$ python3 -q
>>> import numpy as np
>>> np.set_printoptions(precision=2, suppress=True, linewidth=160, legacy="1.25")
>>> K = np.load("dump.npy")
>>> K
array([[ 1, -1,  1, -1,  1, -1,  1, -1],
       [ 1,  1,  1,  1,  1,  1,  1,  1],
       [ 1, -1, -1,  1, -1,  1,  1, -1],
       [ 1, -1, -1,  1,  1, -1, -1,  1],
       [ 1,  1, -1, -1,  1,  1, -1, -1],
       [ 1, -1,  1, -1, -1,  1, -1,  1],
       [ 1,  1, -1, -1, -1, -1,  1,  1],
       [ 1,  1,  1,  1, -1, -1, -1, -1]])
>>> r0 = np.array([2, 1, 2, -3, 0, 0, -1, -3])
>>> Y = K + np.outer(r0, np.eye(8)[3])
>>> np.linalg.matrix_rank(Y - K)
1
>>> np.linalg.matrix_rank(np.linalg.inv(Y) - np.linalg.inv(K), tol=1e-8)
1
>>> q, evecs = np.linalg.qr(K[:, :2])[0], np.linalg.qr(K[:, 2:])[0]
>>> sigma = np.linalg.svd(q.T @ evecs, compute_uv=False)
>>> (sigma > 0.9).sum()
0
>>> np.degrees(np.arccos(sigma.clip(0, 1)))
array([90., 90.])
>>> arr = np.load("a.npy")
>>> arr
array([[ 0.4 ,  0.3 ,  1.2 ,  2.2 ],
       [ 1.29,  1.11, -0.81,  0.3 ],
       [ 1.3 ,  1.1 , -0.8 ,  0.3 ],
       [ 1.1 ,  0.9 , -0.8 , -0.8 ],
       [-1.5 , -0.3 ,  0.3 ,  0.  ],
       [ 0.6 ,  2.3 ,  0.6 , -0.3 ]])
>>> hat = arr @ np.linalg.solve(arr.T @ arr, arr.T)
>>> np.round(np.linalg.eigvalsh(hat), 2) + 0
array([0., 0., 1., 1., 1., 1.])
>>> np.round((np.eye(6) - hat) @ arr, 2) + 0
array([[0., 0., 0., 0.],
       [0., 0., 0., 0.],
       [0., 0., 0., 0.],
       [0., 0., 0., 0.],
       [0., 0., 0., 0.],
       [0., 0., 0., 0.]])
>>> np.round(np.trace(hat), 2)
4.0
>>> np.diag(hat)
array([0.89, 0.48, 0.46, 0.31, 0.88, 0.97])
>>> np.allclose(hat @ hat, hat)
True
>>> hat
array([[ 0.89,  0.05,  0.06, -0.27, -0.11,  0.05],
       [ 0.05,  0.48,  0.47,  0.14,  0.07, -0.03],
       [ 0.06,  0.47,  0.46,  0.14,  0.05, -0.03],
       [-0.27,  0.14,  0.14,  0.31, -0.29,  0.14],
       [-0.11,  0.07,  0.05, -0.29,  0.88,  0.06],
       [ 0.05, -0.03, -0.03,  0.14,  0.06,  0.97]])
